$ ipython --no-banner

In [1]: import numpy as np

In [2]: np.set_printoptions(precision=3, suppress=True, linewidth=160)

In [3]: def rd(a):
   ...:     return np.round(a, 3) + 0
   ...: 

In [4]: m1 = np.loadtxt("w.csv", delimiter=",")

In [5]: rd(m1)
Out[5]: 
array([[ 1.1  ,  0.723,  0.683, -0.002,  0.019],
       [ 0.723,  0.489,  0.438, -0.125, -0.091],
       [ 0.683,  0.438,  0.434,  0.106,  0.102],
       [-0.002, -0.125,  0.106,  1.166,  0.972],
       [ 0.019, -0.091,  0.102,  0.972,  0.812]])

In [6]: rk = np.linalg.matrix_rank(m1)

In [7]: rk
Out[7]: np.int64(2)

In [8]: null = np.linalg.svd(m1)[2][rk:].T

In [9]: np.allclose(m1 @ null, 0)
Out[9]: True

In [10]: rd(m1 @ null)
Out[10]: 
array([[0., 0., 0.],
       [0., 0., 0.],
       [0., 0., 0.],
       [0., 0., 0.],
       [0., 0., 0.]])

In [11]: np.linalg.matrix_rank(m1.T @ m1), np.linalg.matrix_rank(m1 @ m1.T)
Out[11]: (np.int64(2), np.int64(2))

In [12]: null.shape
Out[12]: (5, 3)

In [13]: [int(np.linalg.matrix_rank(m1[:, :j + 1])) for j in range(5)]
Out[13]: [1, 2, 2, 2, 2]

In [14]: w, vecs = np.linalg.eigh(m1)

In [15]: rd(vecs.T @ vecs)
Out[15]: 
array([[1., 0., 0., 0., 0.],
       [0., 1., 0., 0., 0.],
       [0., 0., 1., 0., 0.],
       [0., 0., 0., 1., 0.],
       [0., 0., 0., 0., 1.]])

In [16]: rd(np.linalg.eigvalsh(m1 @ m1))
Out[16]: array([0., 0., 0., 4., 4.])

In [17]: rd(np.linalg.svd(m1, compute_uv=False))
Out[17]: array([2., 2., 0., 0., 0.])

In [18]: X = np.load("a.npy")

In [19]: X
Out[19]: 
array([[ 9,  3,  7,  8,  7],
       [ 9,  3,  7,  8,  7],
       [ 9,  0,  7, 17, 22],
       [ 9,  0,  7, 17, 22],
       [ 9,  3,  7,  8,  7],
       [ 9,  1,  7, 11, 12],
       [ 9,  1,  7, 11, 12],
       [ 9,  0,  7, 17, 22],
       [ 9,  0,  7, 14, 17],
       [ 9,  3,  7,  8,  7],
       [ 9,  0,  7, 14, 17],
       [ 9,  0,  7, 17, 22],
       [ 9,  1,  7, 11, 12],
       [ 9,  3,  7,  8,  7],
       [ 9,  0,  7, 17, 22],
       [ 9,  1,  7, 11, 12],
       [ 9,  3,  7,  8,  7],
       [ 9,  0,  7, 17, 22],
       [ 9,  0,  7, 14, 17],
       [ 9,  0,  7, 17, 22],
       [ 9,  0,  7, 14, 17],
       [ 9,  1,  7, 11, 12],
       [ 9,  0,  7, 14, 17],
       [ 9,  0,  7, 17, 22],
       [ 9,  0,  7, 14, 17],
       [ 9,  0,  7, 17, 22],
       [ 9,  0,  7, 17, 22],
       [ 9,  1,  7, 11, 12],
       [ 9,  1,  7, 11, 12],
       [ 9,  0,  7, 17, 22],
       [ 9,  0,  7, 17, 22],
       [ 9,  0,  7, 14, 17],
       [ 9,  3,  7,  8,  7],
       [ 9,  0,  7, 17, 22]])

In [20]: # looks like rank 3

In [21]: rk = np.linalg.matrix_rank(X)

In [22]: rk
Out[22]: np.int64(3)

In [23]: null = np.linalg.svd(X)[2][rk:].T

In [24]: [int(np.linalg.matrix_rank(X[:i])) for i in range(1, len(X) + 1)]
Out[24]: 
[1,
 1,
 2,
 2,
 2,
 3,
 3,
 3,
 3,
 3,
 3,
 3,
 3,
 3,
 3,
 3,
 3,
 3,
 3,
 3,
 3,
 3,
 3,
 3,
 3,
 3,
 3,
 3,
 3,
 3,
 3,
 3,
 3,
 3]

In [25]: rd(null @ null.T)
Out[25]: 
array([[ 0.424,  0.   , -0.448, -0.179,  0.107],
       [ 0.   ,  0.   ,  0.   ,  0.   ,  0.   ],
       [-0.448,  0.   ,  0.652, -0.139,  0.083],
       [-0.179,  0.   , -0.139,  0.68 , -0.408],
       [ 0.107,  0.   ,  0.083, -0.408,  0.245]])

In [26]: np.allclose(X @ null, 0)
Out[26]: True

In [27]: np.linalg.matrix_rank(X.T @ X), np.linalg.matrix_rank(X @ X.T)
Out[27]: (np.int64(3), np.int64(3))

In [28]: [int(np.linalg.matrix_rank(X[:, :j + 1])) for j in range(5)]
Out[28]: [1, 2, 2, 3, 3]

In [29]: np.linalg.lstsq(X[:-1].T, X[-1])[2]
Out[29]: np.int32(3)

In [30]: np.abs(np.diag(np.linalg.qr(X)[1])) > 1e-9
Out[30]: array([ True,  True, False,  True, False])

In [31]: np.allclose(X[:-1].T @ np.linalg.lstsq(X[:-1].T, X[-1])[0], X[-1])
Out[31]: True

In [32]: arr = np.array([[1, -1, -1, 1, -1, 1, 1, -1],
    ...:     [1, 1, 1, 1, -1, -1, -1, -1],
    ...:     [1, 1, 1, 1, 1, 1, 1, 1],
    ...:     [1, 1, -1, -1, -1, -1, 1, 1]])

In [33]: arr
Out[33]: 
array([[ 1, -1, -1,  1, -1,  1,  1, -1],
       [ 1,  1,  1,  1, -1, -1, -1, -1],
       [ 1,  1,  1,  1,  1,  1,  1,  1],
       [ 1,  1, -1, -1, -1, -1,  1,  1]])

In [34]: U, sigma, VT = np.linalg.svd(X)

In [35]: vecs = VT[:(sigma > 1e-8).sum()]

In [36]: rng = np.random.default_rng(62)

In [37]: x0 = X[31] + -2 * X[0] + rng.integers(2) * np.eye(5)[3]

In [38]: x0
Out[38]: array([-9., -6., -7., -2.,  3.])

In [39]: np.allclose(vecs.T @ vecs @ x0, x0)
Out[39]: True

In [40]: np.linalg.matrix_rank(np.vstack([X, x0]))
Out[40]: np.int64(3)

In [41]: rd(vecs.T @ vecs)
Out[41]: 
array([[ 0.576,  0.   ,  0.448,  0.179, -0.107],
       [ 0.   ,  1.   ,  0.   ,  0.   ,  0.   ],
       [ 0.448,  0.   ,  0.348,  0.139, -0.083],
       [ 0.179,  0.   ,  0.139,  0.32 ,  0.408],
       [-0.107,  0.   , -0.083,  0.408,  0.755]])
